$ python -q
>>> import numpy as np
>>> np.set_printoptions(precision=3, suppress=True, linewidth=160)
>>> A = np.array([[-3, 1, 2, -4, 5, 0, 4, 2, -2, -5],
...     [-2, -2, 1, -4, -5, -1, 0, 0, -2, 2],
...     [-2, -3, 3, 1, -3, -3, 0, 4, -2, 5],
...     [1, 1, -1, 3, 3, 4, -2, -5, -4, 4],
...     [0, -4, 0, -4, 0, -5, 1, 4, -5, 2],
...     [-5, 2, 1, -5, 1, 0, -2, 2, 1, 0]])
>>> A
array([[-3,  1,  2, -4,  5,  0,  4,  2, -2, -5],
       [-2, -2,  1, -4, -5, -1,  0,  0, -2,  2],
       [-2, -3,  3,  1, -3, -3,  0,  4, -2,  5],
       [ 1,  1, -1,  3,  3,  4, -2, -5, -4,  4],
       [ 0, -4,  0, -4,  0, -5,  1,  4, -5,  2],
       [-5,  2,  1, -5,  1,  0, -2,  2,  1,  0]])
>>> vec = np.array([-1, 2, -3, 3, 3, 0, -1, 0, -3, 2])
>>> h = np.maximum(A @ vec, 0)
>>> np.flatnonzero(h > 1e-9)
array([3])
>>> A.T @ h
array([  44,   44,  -44,  132,  132,  176,  -88, -220, -176,  176])
>>> print(h)
[ 0  0  0 44  0  0]
>>> np.tanh(A @ vec)
array([-1.   , -1.   , -0.995,  1.   , -0.964, -1.   ])
>>> np.maximum(A @ vec, 0) - np.maximum(-A @ vec, 0)
array([ -6, -22,  -3,  44,  -2,  -7])
>>> w1 = np.array([[1, 1, 1, 2],
...     [0, 1, 3, 3],
...     [2, 2, 0, 0],
...     [3, 2, 0, 0],
...     [1, 3, 1, 0],
...     [0, 2, 2, 1],
...     [1, 1, 2, 1],
...     [2, 3, 1, 3],
...     [0, 2, 3, 1],
...     [2, 1, 0, 0]])
>>> coef = np.array([4, 0, -1, -3])
>>> act = np.maximum(A @ w1 + coef, 0)
>>> (act > 0).mean(axis=0)
array([0.5  , 0.5  , 0.333, 0.167])
>>> C = np.array([[9, -1, 2], [-4, 4, -7], [5, 0, -4], [-4, -4, 6]])
>>> print((act @ C).round(6).argmax(axis=1))
[1 0 0 0 0 0]
>>> feats = np.load("layer1.npy")
>>> feats
array([[ 1,  1, -1, -1, -1, -1,  1,  1],
       [ 1,  1, -1, -1,  1,  1, -1, -1],
       [ 1, -1, -1,  1,  1, -1, -1,  1],
       [ 1, -1, -1,  1, -1,  1,  1, -1],
       [ 1,  1,  1,  1,  1,  1,  1,  1],
       [ 1, -1,  1, -1,  1, -1,  1, -1],
       [ 1,  1,  1,  1, -1, -1, -1, -1],
       [ 1, -1,  1, -1, -1,  1, -1,  1]])
>>> u, g = feats[4], feats[7]
>>> u @ g
np.int64(0)
>>> p = (u @ g) / (u @ u) * u
>>> print(round(float(np.linalg.norm(u + g) ** 2 + np.linalg.norm(u - g) ** 2), 3))
32.0
>>> np.linalg.matrix_rank(np.outer(u, g))
np.int64(1)
>>> np.outer(u, g)
array([[ 1, -1,  1, -1, -1,  1, -1,  1],
       [ 1, -1,  1, -1, -1,  1, -1,  1],
       [ 1, -1,  1, -1, -1,  1, -1,  1],
       [ 1, -1,  1, -1, -1,  1, -1,  1],
       [ 1, -1,  1, -1, -1,  1, -1,  1],
       [ 1, -1,  1, -1, -1,  1, -1,  1],
       [ 1, -1,  1, -1, -1,  1, -1,  1],
       [ 1, -1,  1, -1, -1,  1, -1,  1]])
